$ python3 -q
>>> import numpy as np
>>> from numpy import linalg as LA
>>> np.set_printoptions(precision=2, suppress=True, linewidth=160)
>>> K = np.load("layer8.npy")
>>> K
array([[ 1,  1,  1,  1,  1,  1,  1,  1],
       [ 1,  1, -1, -1, -1, -1,  1,  1],
       [ 1, -1, -1,  1,  1, -1, -1,  1],
       [ 1,  1, -1, -1,  1,  1, -1, -1],
       [ 1, -1, -1,  1, -1,  1,  1, -1],
       [ 1, -1,  1, -1,  1, -1,  1, -1],
       [ 1,  1,  1,  1, -1, -1, -1, -1],
       [ 1, -1,  1, -1, -1,  1, -1,  1]])
>>> round(float(LA.det(K)), 2)
-4096.0
>>> LA.matrix_power(K, 3)
array([[  8,   8,   8,   8,   8,   8,   8,   8],
       [  8,   0,   0,  -8,   0,  -8,  -8,  16],
       [  8,  -8,   8,  -8,   8,  -8,   8,  -8],
       [  8,   8,   8,   8,  -8,  -8,  -8,  -8],
       [  8,   0, -16,   8,   0,  -8,   8,   0],
       [  8,   8,  -8,  -8,   8,   8,  -8,  -8],
       [  8,   0,   0,  -8, -16,   8,   8,   0],
       [  8, -16,   0,   8,   0,   8,  -8,   0]])
>>> (K - K.T) / 2
array([[ 0.,  0.,  0.,  0.,  0.,  0.,  0.,  0.],
       [ 0.,  0.,  0., -1.,  0.,  0.,  0.,  1.],
       [ 0.,  0.,  0.,  1.,  1., -1., -1.,  0.],
       [ 0.,  1., -1.,  0.,  0.,  1., -1.,  0.],
       [ 0.,  0., -1.,  0.,  0.,  0.,  1.,  0.],
       [ 0.,  0.,  1., -1.,  0.,  0.,  1., -1.],
       [ 0.,  0.,  1.,  1., -1., -1.,  0.,  0.],
       [ 0., -1.,  0.,  0.,  0.,  1.,  0.,  0.]])
>>> np.sort(np.abs(LA.eigvals(K)))
array([2.83, 2.83, 2.83, 2.83, 2.83, 2.83, 2.83, 2.83])
>>> K @ K
array([[ 8,  0,  0,  0,  0,  0,  0,  0],
       [ 0,  4,  4,  0, -4,  0,  0,  4],
       [ 0,  0,  0,  0,  0,  8,  0,  0],
       [ 0,  0,  0,  0,  0,  0,  8,  0],
       [ 0,  4,  4,  0,  4,  0,  0, -4],
       [ 0,  0,  0,  8,  0,  0,  0,  0],
       [ 0,  4, -4,  0,  4,  0,  0,  4],
       [ 0, -4,  4,  0,  4,  0,  0,  4]])
>>> (K + K.T) / 2
array([[ 1.,  1.,  1.,  1.,  1.,  1.,  1.,  1.],
       [ 1.,  1., -1.,  0., -1., -1.,  1.,  0.],
       [ 1., -1., -1.,  0.,  0.,  0.,  0.,  1.],
       [ 1.,  0.,  0., -1.,  1.,  0.,  0., -1.],
       [ 1., -1.,  0.,  1., -1.,  1.,  0., -1.],
       [ 1., -1.,  0.,  0.,  1., -1.,  0.,  0.],
       [ 1.,  1.,  0.,  0.,  0.,  0., -1., -1.],
       [ 1.,  0.,  1., -1., -1.,  0., -1.,  1.]])
>>> np.allclose(K @ K.T, K.T @ K)
True
>>> np.round(np.abs(LA.eigvals(K)).max(), 2)
np.float64(2.83)
>>> np.allclose(K, K.T)
False
